$ ipython --no-banner

In [1]: import numpy as np

In [2]: import numpy.linalg as la

In [3]: np.set_printoptions(suppress=True, linewidth=160)

In [4]: tidy = lambda a: np.round(a, 2) + 0

In [5]: m1 = np.array([[0, 0, 1, 0, 0, 0, 1],
   ...:     [0, 0, 0, 1, 0, 1, 0],
   ...:     [1, 0, 0, 0, 1, 0, 1],
   ...:     [0, 1, 0, 0, 0, 1, 0],
   ...:     [0, 0, 1, 0, 0, 0, 0],
   ...:     [0, 1, 0, 1, 0, 0, 0],
   ...:     [1, 0, 1, 0, 0, 0, 0]])

In [6]: m1
Out[6]: 
array([[0, 0, 1, 0, 0, 0, 1],
       [0, 0, 0, 1, 0, 1, 0],
       [1, 0, 0, 0, 1, 0, 1],
       [0, 1, 0, 0, 0, 1, 0],
       [0, 0, 1, 0, 0, 0, 0],
       [0, 1, 0, 1, 0, 0, 0],
       [1, 0, 1, 0, 0, 0, 0]])

In [7]: M2 = la.inv(m1)

In [8]: np.allclose(M2, m1.T)
Out[8]: False

In [9]: m1 @ M2
Out[9]: 
array([[1., 0., 0., 0., 0., 0., 0.],
       [0., 1., 0., 0., 0., 0., 0.],
       [0., 0., 1., 0., 0., 0., 0.],
       [0., 0., 0., 1., 0., 0., 0.],
       [0., 0., 0., 0., 1., 0., 0.],
       [0., 0., 0., 0., 0., 1., 0.],
       [0., 0., 0., 0., 0., 0., 1.]])

In [10]: (np.abs(M2) > 1e-9).astype(int)
Out[10]: 
array([[0, 0, 0, 0, 1, 0, 1],
       [0, 1, 0, 1, 0, 1, 0],
       [0, 0, 0, 0, 1, 0, 0],
       [0, 1, 0, 1, 0, 1, 0],
       [1, 0, 1, 0, 1, 0, 1],
       [0, 1, 0, 1, 0, 1, 0],
       [1, 0, 0, 0, 1, 0, 0]])

In [11]: X = np.loadtxt("w.csv", delimiter=",")

In [12]: tidy(X)
Out[12]: 
array([[-3.32,  1.59, -1.57],
       [-1.18, -3.63, -1.18],
       [-1.9 , -0.52,  3.48]])

In [13]: O, R = la.qr(X)

In [14]: O.shape, R.shape
Out[14]: ((3, 3), (3, 3))

In [15]: abs(R[0, 0]), tidy(la.norm(X[:, 0]))
Out[15]: (np.float64(4.0), np.float64(4.0))

In [16]: np.abs(np.diag(R))
Out[16]: array([4., 4., 4.])

In [17]: tidy(O @ R)
Out[17]: 
array([[-3.32,  1.59, -1.57],
       [-1.18, -3.63, -1.18],
       [-1.9 , -0.52,  3.48]])

In [18]: np.trace(O @ O.T)
Out[18]: np.float64(3.0)

In [19]: tidy(O.T @ O)
Out[19]: 
array([[1., 0., 0.],
       [0., 1., 0.],
       [0., 0., 1.]])
